$ ipython --no-banner

In [1]: import numpy as np

In [2]: np.set_printoptions(suppress=True, linewidth=120)

In [3]: sig = 10 * 0.7 ** np.arange(5)

In [4]: rng = np.random.default_rng(68148)

In [5]: E = rng.normal(size=(32, 5)) * rng.permutation(sig)

In [6]: E.round(3)
Out[6]: 
array([[ -6.661,   7.278,   2.505,   3.694,   8.311],
       [ -3.121,  -4.291,  -0.303,   0.61 ,   7.793],
       [ -8.946,  -4.124,  -0.13 ,  -0.487,  -7.45 ],
       [ -1.003,  -0.82 ,   0.928,   5.153,  -1.719],
       [ -0.687,  -4.664,   1.378,  -0.05 , -12.527],
       [ -0.406,   0.272,   1.112,  -4.363,  -3.055],
       [ -8.8  , -16.081,  -0.453,  -1.546,   5.79 ],
       [ -5.014,  12.305,   0.286,  -4.785,   1.342],
       [ -4.618,  21.275,  -1.456,   0.8  ,  -0.848],
       [ -6.558,   4.434,  -0.507,  -2.487,  -2.35 ],
       [ -6.014,  -7.59 ,  -1.478,  -1.416,  -8.239],
       [  0.441,  -6.251,   2.766,   0.312,  -0.247],
       [  7.434,  -6.428,  -3.689,   2.281,   0.898],
       [  4.868,   6.383,  -4.043,   0.826,   6.351],
       [ -3.76 ,   5.532,  -0.238,  -0.873,   3.739],
       [  3.888,   7.337,   5.051,  -3.598,  -0.834],
       [ -6.575,  -5.755,   1.337,   3.619,   0.886],
       [  2.387,  15.335,   0.02 ,   1.318,  -3.162],
       [-10.179,  -2.195,  -4.672,   1.63 ,  -0.183],
       [ -6.56 ,  -1.154,  -2.599,   1.013,   0.198],
       [ -4.042,   6.246,  -5.39 ,  -1.737,   3.53 ],
       [  3.185,  -6.735,   4.06 ,  -0.598,   1.921],
       [ 19.848, -13.134,  -6.947,  -1.088,  -9.812],
       [  1.024,  -6.943,  -2.689,  -0.246,  -1.   ],
       [ -1.671, -11.933,  -2.583,   0.052,  -7.465],
       [ -3.372,  -2.226,   5.706,  -3.947,  -5.44 ],
       [ -2.37 ,   5.255,   2.182,   1.602,   0.724],
       [  2.143,   7.862,   3.442,  -2.278,  -1.955],
       [ -6.269,  -4.232,   3.874,  -0.404,  -4.056],
       [  3.63 ,  -9.949,   0.908,  -1.684,  -0.857],
       [ -7.035,   5.363,  -0.918,   1.647,   2.321],
       [ 11.979,   1.712,   2.522,   2.687,  -7.246]])

In [7]: A2 = np.c_[E[:, :2] @ np.array([[-3, 1], [-2, 3]]), np.array([-1, 3, -1, 1, 0, -2, -1, -1, -1, -2, 2, 0, 2, 1, 0, 3, -1, -2, 2, -2, 1, -1, -3, 2, 2, 1, 1, -1, 3, 2, -3, 1])]

In [8]: A2.round(3)
Out[8]: 
array([[  5.425,  15.175,  -1.   ],
       [ 17.945, -15.994,   3.   ],
       [ 35.085, -21.317,  -1.   ],
       [  4.65 ,  -3.464,   1.   ],
       [ 11.389, -14.679,   0.   ],
       [  0.675,   0.409,  -2.   ],
       [ 58.562, -57.043,  -1.   ],
       [ -9.569,  31.901,  -1.   ],
       [-28.698,  59.208,  -1.   ],
       [ 10.805,   6.745,  -2.   ],
       [ 33.224, -28.785,   2.   ],
       [ 11.178, -18.311,   0.   ],
       [ -9.446, -11.849,   2.   ],
       [-27.369,  24.017,   1.   ],
       [  0.217,  12.835,   0.   ],
       [-26.338,  25.9  ,   3.   ],
       [ 31.235, -23.841,  -1.   ],
       [-37.831,  48.391,  -2.   ],
       [ 34.926, -16.763,   2.   ],
       [ 21.988, -10.023,  -2.   ],
       [ -0.367,  14.697,   1.   ],
       [  3.913, -17.018,  -1.   ],
       [-33.276, -19.555,  -3.   ],
       [ 10.815, -19.806,   2.   ],
       [ 28.879, -37.47 ,   2.   ],
       [ 14.569, -10.051,   1.   ],
       [ -3.402,  13.396,   1.   ],
       [-22.153,  25.729,  -1.   ],
       [ 27.27 , -18.964,   3.   ],
       [  9.007, -26.216,   2.   ],
       [ 10.378,   9.054,  -3.   ],
       [-39.36 ,  17.114,   1.   ]])

In [9]: np.round(np.linalg.norm(A2 - E @ np.linalg.lstsq(E, A2)[0], axis=0), 3) + 0
Out[9]: array([0.   , 0.   , 9.554])

In [10]: np.round(np.linalg.lstsq(E, A2[:, 0])[0], 3) + 0
Out[10]: array([-3., -2.,  0.,  0.,  0.])

In [11]: np.linalg.matrix_rank(A2)
Out[11]: np.int64(3)

In [12]: np.linalg.matrix_rank(np.c_[E, A2])
Out[12]: np.int64(6)

In [13]: np.round(np.linalg.norm(np.linalg.qr(E)[0].T @ A2, axis=0) ** 2 / ((A2 ** 2).sum(axis=0) + 1e-12), 3)
Out[13]: array([1.   , 1.   , 0.078])
